% python3 -q
>>> import numpy as np
>>> from numpy import linalg as LA
>>> np.set_printoptions(suppress=True, linewidth=160)
>>> m1 = np.array([[3.0, 0.0, 0.0, 0.0, 0.0],
...     [0.0, 3.0, 2.0, 0.0, 2.0],
...     [0.0, 2.0, 3.0, 0.0, 2.0],
...     [0.0, 0.0, 0.0, 3.0, 0.0],
...     [0.0, 2.0, 2.0, 0.0, 3.0]])
>>> m1
array([[3., 0., 0., 0., 0.],
       [0., 3., 2., 0., 2.],
       [0., 2., 3., 0., 2.],
       [0., 0., 0., 3., 0.],
       [0., 2., 2., 0., 3.]])
>>> ev, evecs = LA.eigh(m1)
>>> x = np.array([4, 4, 3, 1, 1])
>>> np.abs(m1).sum(axis=1).max(), round(float(np.abs(ev).max()), 1)
(np.float64(7.0), 7.0)
>>> x @ m1 @ x
np.float64(205.0)
>>> (np.sign(evecs[:, -1].round(6)) == np.sign(evecs[0, -1].round(6))).astype(int)
array([1, 0, 0, 1, 0])
>>> np.round(evecs * np.abs(ev) @ evecs.T, 1) + 0
array([[3., 0., 0., 0., 0.],
       [0., 3., 2., 0., 2.],
       [0., 2., 3., 0., 2.],
       [0., 0., 0., 3., 0.],
       [0., 2., 2., 0., 3.]])
>>> np.round(evecs * np.maximum(ev, 0) @ evecs.T, 1) + 0
array([[3., 0., 0., 0., 0.],
       [0., 3., 2., 0., 2.],
       [0., 2., 3., 0., 2.],
       [0., 0., 0., 3., 0.],
       [0., 2., 2., 0., 3.]])
>>> np.round(LA.eigvalsh(m1[1:, 1:]), 1)
array([1., 1., 3., 7.])
>>> ang = np.radians(120)
>>> R = np.eye(5)
>>> R[1, 1] = R[0, 0] = np.cos(ang)
>>> R[1, 0], R[0, 1] = -np.sin(ang), np.sin(ang)
>>> R.round(1)
array([[-0.5,  0.9,  0. ,  0. ,  0. ],
       [-0.9, -0.5,  0. ,  0. ,  0. ],
       [ 0. ,  0. ,  1. ,  0. ,  0. ],
       [ 0. ,  0. ,  0. ,  1. ,  0. ],
       [ 0. ,  0. ,  0. ,  0. ,  1. ]])
>>> out = m1 @ R.T
>>> np.round(LA.svd(m1, compute_uv=False), 1), np.round(LA.svd(out, compute_uv=False), 1)
(array([7., 3., 3., 1., 1.]), array([7., 3., 3., 1., 1.]))
>>> np.allclose(m1 @ m1.T, out @ out.T)
True
>>> f, g = m1[2], m1[0]
>>> f @ f
np.float64(17.0)
>>> p = (f @ g) / (f @ f) * f
>>> (g - p) @ f
np.float64(0.0)
>>> LA.matrix_rank(np.outer(f, g))
np.int64(1)
>>> np.outer(f, g)
array([[0., 0., 0., 0., 0.],
       [6., 0., 0., 0., 0.],
       [9., 0., 0., 0., 0.],
       [0., 0., 0., 0., 0.],
       [6., 0., 0., 0., 0.]])
>>> p
array([0., 0., 0., 0., 0.])
